>>> import numpy as np
>>> import numpy.linalg as la
>>> np.set_printoptions(suppress=True, linewidth=100)
>>> def tidy(a):
...     return np.round(a, 3) + 0
... 
>>> K = np.loadtxt("a.csv", delimiter=",")
>>> print(K)
[[ 1.  0.  2.  0.  0.  0. -2.  0.  2.]
 [ 0.  0.  0.  0.  1.  0.  0. -2.  0.]
 [ 1.  0.  3.  0.  0.  0.  1.  0. -3.]
 [ 0.  3.  0.  3. -3.  1.  0.  2.  0.]
 [ 0.  0.  0.  1. -1.  2.  0.  3.  0.]
 [ 0. -3.  0. -3.  2.  3.  0.  0.  0.]
 [-3.  0.  0.  0.  0.  0.  1.  0.  2.]
 [ 0. -3.  0.  2.  0. -1.  0. -2.  0.]
 [-3.  0.  3.  0.  0.  0.  1.  0.  2.]]
>>> print((K != 0).astype(int))
[[1 0 1 0 0 0 1 0 1]
 [0 0 0 0 1 0 0 1 0]
 [1 0 1 0 0 0 1 0 1]
 [0 1 0 1 1 1 0 1 0]
 [0 0 0 1 1 1 0 1 0]
 [0 1 0 1 1 1 0 0 0]
 [1 0 0 0 0 0 1 0 1]
 [0 1 0 1 0 1 0 1 0]
 [1 0 1 0 0 0 1 0 1]]
>>> arr = np.loadtxt("out16.csv", delimiter=",")
>>> print(arr)
[[-2.597  0.125  1.524 -4.496  5.311 -5.905  0.642]
 [ 0.899  5.609 -0.463 -0.93  -7.156 -3.861  6.807]
 [-4.215 -0.681  2.301 -6.415  8.978 -8.454 -0.006]
 [-0.588  4.8    0.244 -2.914 -3.636 -6.167  6.251]
 [ 0.177 -5.548 -0.042  2.471  5.521  6.093 -7.023]
 [ 0.583  3.927 -0.653 -0.511 -5.466 -2.662  5.051]
 [ 1.794 -1.684 -0.831  3.506 -1.705  5.376 -2.35 ]
 [ 0.58   2.549 -0.405  0.1   -3.531 -1.022  2.903]
 [ 1.883  3.953 -1.032  0.998 -7.298 -0.31   4.59 ]
 [-3.23  -0.923  1.74  -4.889  7.191 -6.295 -0.331]]
>>> rng = np.random.default_rng(49873)
>>> lab = rng.permutation(7)
>>> other = arr[:, lab] * rng.choice([-1, 1], 7)
>>> print(other)
[[-0.642  5.311 -5.905  1.524  2.597  4.496 -0.125]
 [-6.807 -7.156 -3.861 -0.463 -0.899  0.93  -5.609]
 [ 0.006  8.978 -8.454  2.301  4.215  6.415  0.681]
 [-6.251 -3.636 -6.167  0.244  0.588  2.914 -4.8  ]
 [ 7.023  5.521  6.093 -0.042 -0.177 -2.471  5.548]
 [-5.051 -5.466 -2.662 -0.653 -0.583  0.511 -3.927]
 [ 2.35  -1.705  5.376 -0.831 -1.794 -3.506  1.684]
 [-2.903 -3.531 -1.022 -0.405 -0.58  -0.1   -2.549]
 [-4.59  -7.298 -0.31  -1.032 -1.883 -0.998 -3.953]
 [ 0.331  7.191 -6.295  1.74   3.23   4.889  0.923]]
>>> U, _, Vt = la.svd(arr.T @ other)
>>> print(tidy(U @ Vt))
[[ 0.  0.  0.  0. -1.  0.  0.]
 [ 0.  0.  0.  0.  0.  0. -1.]
 [ 0.  0.  0.  1.  0.  0.  0.]
 [ 0.  0.  0.  0.  0. -1.  0.]
 [ 0.  1.  0.  0.  0.  0.  0.]
 [ 0.  0.  1.  0.  0.  0.  0.]
 [-1.  0.  0.  0.  0.  0.  0.]]
>>> print(lab)
[6 4 5 2 0 3 1]
>>> print(tidy(la.lstsq(arr, other)[0]))
[[ 0.  0.  0.  0. -1.  0.  0.]
 [ 0.  0.  0.  0.  0.  0. -1.]
 [ 0.  0.  0.  1.  0.  0.  0.]
 [ 0.  0.  0.  0.  0. -1.  0.]
 [ 0.  1.  0.  0.  0.  0.  0.]
 [ 0.  0.  1.  0.  0.  0.  0.]
 [-1.  0.  0.  0.  0.  0.  0.]]
>>> U, sigma, Vt = la.svd(arr)
>>> print(tidy(sigma))
[24.575 22.732  0.382  0.279  0.253  0.181  0.086]
>>> print(np.argmax(sigma[:-1] / (sigma[1:] + 1e-6)) + 1)
2
>>> other = U[:, :2] @ np.diag(sigma[:2]) @ Vt[:2]
>>> print(tidy(la.norm(arr - other) / la.norm(arr)))
0.017
>>> print(tidy(np.abs(arr - other).max()))
0.197
>>> print(la.matrix_rank(other))
2
